In [1]: import numpy as np

In [2]: np.set_printoptions(precision=2, suppress=True, linewidth=200, sign=" ")

In [3]: F = np.loadtxt("mat.csv", delimiter=",")

In [4]: F.round(2) + 0
Out[4]: 
array([[ 1.78,  0.  , -0.19, -0.4 , -1.19,  0.63],
       [ 0.  ,  2.97, -0.06, -0.17, -0.01,  0.01],
       [-0.19, -0.06,  2.86, -0.4 , -0.2 ,  0.12],
       [-0.4 , -0.17, -0.4 ,  1.88, -0.44,  0.27],
       [-1.19, -0.01, -0.2 , -0.44,  1.84,  0.62],
       [ 0.63,  0.01,  0.12,  0.27,  0.62,  2.67]])

In [5]: # equal to its transpose

In [6]: vec = np.array([-2, 1, 2, -2, 0, 0])

In [7]: (F * vec).sum(axis=1)
Out[7]: array([-3.15,  3.19,  6.84, -3.93,  2.84, -1.55])

In [8]: F @ np.ones(6)
Out[8]: array([ 0.64,  2.75,  2.12,  0.75,  0.62,  4.32])

In [9]: F @ vec
Out[9]: array([-3.15,  3.19,  6.84, -3.93,  2.84, -1.55])

In [10]: (F @ vec).argmax()
Out[10]: np.int64(2)

In [11]: F @ (2 * vec)
Out[11]: array([-6.31,  6.38, 13.67, -7.87,  5.67, -3.1 ])

In [12]: np.sign((F @ vec).round(6))
Out[12]: array([-1.,  1.,  1., -1.,  1., -1.])

In [13]: rk = np.linalg.matrix_rank(F)

In [14]: rk
Out[14]: np.int64(5)

In [15]: ns = np.linalg.svd(F)[2][rk:].T

In [16]: np.allclose(F @ ns, 0)
Out[16]: True

In [17]: ns[:, 0] / ns[np.abs(ns[:, 0]).round(6).argmax(), 0]
Out[17]: array([ 1.  ,  0.04,  0.24,  0.58,  0.99, -0.53])

In [18]: evals, V = np.linalg.eigh(F)

In [19]: np.round(np.linalg.svd(F, compute_uv=False), 2) + 0
Out[19]: array([ 3.,  3.,  3.,  3.,  2.,  0.])

In [20]: np.round(V @ np.diag(evals) @ V.T, 2) + 0
Out[20]: 
array([[ 1.78,  0.  , -0.19, -0.4 , -1.19,  0.63],
       [ 0.  ,  2.97, -0.06, -0.17, -0.01,  0.01],
       [-0.19, -0.06,  2.86, -0.4 , -0.2 ,  0.12],
       [-0.4 , -0.17, -0.4 ,  1.88, -0.44,  0.27],
       [-1.19, -0.01, -0.2 , -0.44,  1.84,  0.62],
       [ 0.63,  0.01,  0.12,  0.27,  0.62,  2.67]])

In [21]: np.round(V.T @ V, 2) + 0
Out[21]: 
array([[ 1.,  0.,  0.,  0.,  0.,  0.],
       [ 0.,  1.,  0.,  0.,  0.,  0.],
       [ 0.,  0.,  1.,  0.,  0.,  0.],
       [ 0.,  0.,  0.,  1.,  0.,  0.],
       [ 0.,  0.,  0.,  0.,  1.,  0.],
       [ 0.,  0.,  0.,  0.,  0.,  1.]])

In [22]: np.round(np.linalg.eigvalsh(F @ F), 2) + 0
Out[22]: array([ 0.,  4.,  9.,  9.,  9.,  9.])

In [23]: evals.round(2) + 0
Out[23]: array([ 0.,  2.,  3.,  3.,  3.,  3.])

In [24]: left, sigma, Vt = np.linalg.svd(F)

In [25]: sigma.round(2) + 0
Out[25]: array([ 3.,  3.,  3.,  3.,  2.,  0.])

In [26]: np.argmax(sigma[:-1] / (sigma[1:] + 1e-6)) + 1
Out[26]: np.int64(5)

In [27]: out = left[:, :5] @ np.diag(sigma[:5]) @ Vt[:5]

In [28]: np.linalg.matrix_rank(F, rtol=0.05)
Out[28]: np.int64(5)

In [29]: round(np.linalg.norm(F - out) / np.linalg.norm(F), 2)
Out[29]: np.float64(0.0)

In [30]: rng = np.random.default_rng(691763)

In [31]: W0 = rng.normal(size=(37, 6))

In [32]: W0 = 5 * W0 / np.linalg.norm(W0, axis=1, keepdims=True)

In [33]: W0.round(2) + 0
Out[33]: 
array([[-2.54,  0.65, -2.06, -3.31,  0.24, -1.69],
       [-0.95, -0.73, -2.19, -1.35, -2.15,  3.51],
       [ 1.  ,  1.8 , -2.87, -0.47,  3.37,  0.95],
       [ 1.87,  0.  , -0.2 ,  3.29, -3.25,  0.23],
       [ 0.08, -1.7 ,  0.15,  2.68, -3.86, -0.01],
       [ 0.99,  1.81, -2.93, -0.43, -3.41,  0.59],
       [ 1.25, -2.19, -2.4 ,  1.52, -2.23, -2.37],
       [ 1.66,  0.9 ,  0.89, -1.  ,  2.07,  3.92],
       [ 0.85, -3.61,  0.67, -0.64, -2.05, -2.49],
       [-2.46,  3.29, -1.49, -1.3 ,  2.03, -0.36],
       [ 3.45,  0.11, -0.51,  2.96,  1.22,  1.6 ],
       [ 2.88, -2.09, -0.38,  0.8 , -2.39, -2.41],
       [ 1.57, -1.69,  1.69,  2.71,  1.7 ,  2.57],
       [ 1.89, -2.88,  0.7 , -0.07,  2.82, -2.16],
       [ 1.92,  2.55, -0.49,  1.25, -3.14, -1.76],
       [-3.16,  3.33, -0.81, -0.78, -1.15, -1.17],
       [-0.07,  0.19, -1.57,  3.8 , -2.  , -2.01],
       [-0.74, -0.15,  1.17, -4.52,  1.46, -0.7 ],
       [-2.43,  0.74,  2.67, -0.21,  0.57, -3.33],
       [-1.35, -0.33, -3.09,  1.76, -3.23,  0.04],
       [ 0.77, -0.22, -3.59, -1.41,  1.3 , -2.78],
       [ 1.05, -2.63, -2.61,  1.14, -2.75,  1.15],
       [ 2.33, -2.43, -0.48, -3.03, -1.53,  1.39],
       [-0.35, -0.84,  3.83, -0.57,  0.73,  2.94],
       [ 2.09,  0.25, -2.47, -2.61, -2.72,  0.51],
       [ 1.02,  0.46, -1.22,  0.5 ,  4.63, -0.78],
       [-2.72, -1.28, -1.48,  1.53, -2.41, -2.37],
       [-0.36, -2.06,  2.8 , -1.92, -2.09,  2.17],
       [-2.79, -0.71, -2.32, -3.23,  0.84, -0.42],
       [ 1.86, -1.66,  2.53,  2.36,  0.94, -2.43],
       [-3.62,  1.53,  1.64, -0.01,  2.14,  1.5 ],
       [-0.63, -0.13, -4.11,  2.77,  0.04, -0.27],
       [-3.16,  2.31,  1.23,  1.16, -0.62, -2.53],
       [ 2.07, -3.1 ,  1.13, -2.3 ,  1.45,  1.56],
       [-1.94, -1.51,  1.05,  2.75,  2.91,  1.36],
       [ 1.52,  2.11,  2.02, -3.15, -0.25, -2.05],
       [-1.23, -0.57, -0.08,  1.14,  4.24, -1.98]])

In [34]: vec = np.array([-2, -5, -3, -3, 0, -2])

In [35]: target = W0 @ vec

In [36]: try:
    ...:     np.linalg.solve(W0, target)
    ...: except np.linalg.LinAlgError as e:
    ...:     print(repr(e))
    ...: 
LinAlgError('Last 2 dimensions of the array must be square')

In [37]: np.round(np.linalg.solve(W0.T @ W0, W0.T @ target), 2) + 0
Out[37]: array([-2., -5., -3., -3.,  0., -2.])

In [38]: np.round(np.linalg.lstsq(W0, target)[0], 2) + 0
Out[38]: array([-2., -5., -3., -3.,  0., -2.])

In [39]: target = target + 0.3 * rng.normal(size=37)

In [40]: target
Out[40]: 
array([ 21.2 ,   9.3 ,  -2.83, -13.6 ,   0.07,  -2.11,  15.67, -15.47,  21.14,  -2.35, -18.15,   8.39, -12.8 ,  12.78, -15.28,  -3.14,  -3.68,  12.85,   0.75,   8.36,  19.78,  13.13,  14.99, -10.84,
         8.57,  -0.39,  16.15,   3.93,  26.6 ,  -5.42,  -7.46,   6.93,  -7.51,  12.  ,  -2.59,  -5.87,   5.74])

In [41]: c, *_ = np.linalg.lstsq(W0, target)

In [42]: [round(float(np.linalg.norm(np.linalg.solve(W0.T @ W0 + lam * np.eye(6), W0.T @ target))), 2) for lam in (0, 1, 10, 100)]
Out[42]: [7.1, 7.03, 6.44, 3.58]

In [43]: np.round(W0.T @ (target - W0 @ c), 2) + 0
Out[43]: array([ 0.,  0.,  0.,  0.,  0.,  0.])

In [44]: c.round()
Out[44]: array([-2., -5., -3., -3., -0., -2.])
